$ ipython --no-banner

In [1]: import numpy as np

In [2]: import numpy.linalg as la

In [3]: np.set_printoptions(precision=3, suppress=True, linewidth=160)

In [4]: tidy = lambda a: np.round(a, 3) + 0

In [5]: K = np.load("sample11.npy")

In [6]: K
Out[6]: 
array([[1.   , 0.9  , 0.81 , 0.729, 0.656, 0.59 , 0.531, 0.478, 0.43 , 0.387],
       [0.9  , 1.   , 0.9  , 0.81 , 0.729, 0.656, 0.59 , 0.531, 0.478, 0.43 ],
       [0.81 , 0.9  , 1.   , 0.9  , 0.81 , 0.729, 0.656, 0.59 , 0.531, 0.478],
       [0.729, 0.81 , 0.9  , 1.   , 0.9  , 0.81 , 0.729, 0.656, 0.59 , 0.531],
       [0.656, 0.729, 0.81 , 0.9  , 1.   , 0.9  , 0.81 , 0.729, 0.656, 0.59 ],
       [0.59 , 0.656, 0.729, 0.81 , 0.9  , 1.   , 0.9  , 0.81 , 0.729, 0.656],
       [0.531, 0.59 , 0.656, 0.729, 0.81 , 0.9  , 1.   , 0.9  , 0.81 , 0.729],
       [0.478, 0.531, 0.59 , 0.656, 0.729, 0.81 , 0.9  , 1.   , 0.9  , 0.81 ],
       [0.43 , 0.478, 0.531, 0.59 , 0.656, 0.729, 0.81 , 0.9  , 1.   , 0.9  ],
       [0.387, 0.43 , 0.478, 0.531, 0.59 , 0.656, 0.729, 0.81 , 0.9  , 1.   ]])

In [7]: # symmetric, so the eigenvalues are real

In [8]: x0 = np.ones(10)

In [9]: for _ in range(5):
   ...:     x0 = K @ x0
   ...:     x0 /= la.norm(x0)
   ...:     print(round(x0 @ K @ x0, 3))
   ...: 
7.306
7.306
7.306
7.306
7.306

In [10]: tidy(la.eigvalsh(K)[-1])
Out[10]: np.float64(7.306)

In [11]: tidy(x0)
Out[11]: array([0.28 , 0.304, 0.321, 0.333, 0.339, 0.339, 0.333, 0.321, 0.304, 0.28 ])

In [12]: rng = np.random.default_rng(400886)

In [13]: z = rng.permutation(10)

In [14]: z
Out[14]: array([2, 8, 6, 9, 3, 5, 4, 1, 0, 7])

In [15]: B = K[z][:, z]

In [16]: np.allclose(B, K)
Out[16]: False

In [17]: np.diag(B)
Out[17]: array([1., 1., 1., 1., 1., 1., 1., 1., 1., 1.])

In [18]: q, R = la.qr(K)

In [19]: q.shape, R.shape
Out[19]: ((10, 10), (10, 10))

In [20]: np.allclose(R.T @ R, K.T @ K)
Out[20]: True

In [21]: np.trace(q @ q.T)
Out[21]: np.float64(10.0)

In [22]: tidy(abs(R[0, 0])), tidy(la.norm(K[:, 0]))
Out[22]: (np.float64(2.15), np.float64(2.15))

In [23]: B = K / la.norm(K, axis=1, keepdims=True)

In [24]: C2 = B @ B.T

In [25]: tidy(la.norm(B, axis=1))
Out[25]: array([1., 1., 1., 1., 1., 1., 1., 1., 1., 1.])

In [26]: np.argwhere(np.triu(np.abs(C2) > 0.95, 1))
Out[26]: 
array([[0, 1],
       [0, 2],
       [0, 3],
       [0, 4],
       [1, 2],
       [1, 3],
       [1, 4],
       [2, 3],
       [2, 4],
       [2, 5],
       [3, 4],
       [3, 5],
       [3, 6],
       [4, 5],
       [4, 6],
       [4, 7],
       [5, 6],
       [5, 7],
       [5, 8],
       [5, 9],
       [6, 7],
       [6, 8],
       [6, 9],
       [7, 8],
       [7, 9],
       [8, 9]])

In [27]: tidy(C2[5])
Out[27]: array([0.929, 0.944, 0.963, 0.981, 0.994, 1.   , 0.995, 0.982, 0.966, 0.953])

In [28]: (C2 - 2 * np.eye(10)).round(6).argmax(axis=1)
Out[28]: array([1, 0, 1, 2, 3, 6, 7, 8, 9, 8])

In [29]: tidy(np.degrees(np.arccos(np.clip(C2[5, 0], -1, 1))))
Out[29]: np.float64(21.719)

In [30]: E = np.arange(80).reshape(10, 8) + 2

In [31]: E
Out[31]: 
array([[ 2,  3,  4,  5,  6,  7,  8,  9],
       [10, 11, 12, 13, 14, 15, 16, 17],
       [18, 19, 20, 21, 22, 23, 24, 25],
       [26, 27, 28, 29, 30, 31, 32, 33],
       [34, 35, 36, 37, 38, 39, 40, 41],
       [42, 43, 44, 45, 46, 47, 48, 49],
       [50, 51, 52, 53, 54, 55, 56, 57],
       [58, 59, 60, 61, 62, 63, 64, 65],
       [66, 67, 68, 69, 70, 71, 72, 73],
       [74, 75, 76, 77, 78, 79, 80, 81]])

In [32]: U, sigma, vt = la.svd(E)

In [33]: tidy(sigma)
Out[33]: array([424.666,   9.918,   0.   ,   0.   ,   0.   ,   0.   ,   0.   ,   0.   ])

In [34]: np.argmax(sigma[:-1] / (sigma[1:] + 1e-6)) + 1
Out[34]: np.int64(2)

In [35]: B = U[:, :2] @ np.diag(sigma[:2]) @ vt[:2]

In [36]: la.matrix_rank(B)
Out[36]: np.int64(2)

In [37]: tidy(np.abs(E - B).max())
Out[37]: np.float64(0.0)

In [38]: la.matrix_rank(E, rtol=0.05)
Out[38]: np.int64(1)
